% python3 -q
>>> import numpy as np
>>> np.set_printoptions(precision=3, suppress=True, linewidth=140, sign=" ")
>>> K = np.load("block12.npy")
>>> K
array([[-1.,  0., -3.,  1.,  0.],
       [ 1.,  2.,  2.,  1.,  3.],
       [ 0.,  2., -2.,  1.,  2.],
       [ 0.,  0.,  0.,  1., -1.],
       [ 0.,  0.,  0., -1.,  1.]])
>>> # null space of dimension 1
>>> left, sig, Vt = np.linalg.svd(K)
>>> V = Vt[:(sig > 1e-8).sum()]
>>> rng = np.random.default_rng(9298)
>>> x0 = K[3] + 2 * K[1] + rng.integers(2) * np.eye(5)[1]
>>> x0
array([ 2.,  5.,  4.,  3.,  5.])
>>> np.round(np.linalg.norm(x0 - V.T @ V @ x0), 3)
np.float64(0.427)
>>> np.linalg.matrix_rank(np.vstack([K, x0]))
np.int64(5)
>>> np.linalg.matrix_rank(K, rtol=0.1)
np.int64(4)
>>> round(np.linalg.norm(K, 2) / np.linalg.norm(K), 3)
np.float64(0.72)
>>> left, sig, Vt = np.linalg.svd(K)
>>> np.argmax(sig[:-1] / (sig[1:] + 1e-6)) + 1
np.int64(4)
>>> Y = left[:, :4] @ np.diag(sig[:4]) @ Vt[:4]
>>> round(np.linalg.norm(K - Y) / np.linalg.norm(K), 3)
np.float64(0.0)
>>> print(round(np.linalg.norm(K - Y, 2), 3), round(float(sig[4]), 3))
0.0 0.0
>>> P = np.triu(np.array([[3, 3, 1, 2, 2],
...     [1, 2, 2, 2, 0],
...     [3, 0, 1, 1, 2],
...     [0, 2, 1, 1, 3],
...     [2, 3, 2, 2, 0]]), 1) + np.eye(5)
>>> Y = P @ K @ np.linalg.inv(P)
>>> round(float(np.linalg.det(Y)), 3)
0.0
>>> np.linalg.matrix_rank(Y)
np.int64(4)
>>> print(np.poly(Y))
[  1.  -1. -10.  14.   4.   0.]
>>> M = np.load("layer10.npy")
>>> M
array([[-0.186, -0.971, -0.108, -0.108],
       [-0.971,  0.206, -0.088, -0.088],
       [-0.108, -0.088,  0.99 , -0.01 ],
       [-0.108, -0.088, -0.01 ,  0.99 ]])
>>> x0 = np.array([0, 4, 0, 3])
>>> print(M @ (2 * x0))
[-8.412  1.118 -0.765  5.235]
>>> (M * x0).sum(axis=1)
array([-4.206,  0.559, -0.382,  2.618])
>>> ev, V = np.linalg.eigh(M)
>>> V @ np.diag(ev) @ V.T
array([[-0.186, -0.971, -0.108, -0.108],
       [-0.971,  0.206, -0.088, -0.088],
       [-0.108, -0.088,  0.99 , -0.01 ],
       [-0.108, -0.088, -0.01 ,  0.99 ]])
>>> np.unique(ev.round(6) + 0, return_counts=True)[1]
array([ 1,  3])
>>> np.round(V.T @ V, 3) + 0
array([[ 1.,  0.,  0.,  0.],
       [ 0.,  1.,  0.,  0.],
       [ 0.,  0.,  1.,  0.],
       [ 0.,  0.,  0.,  1.]])
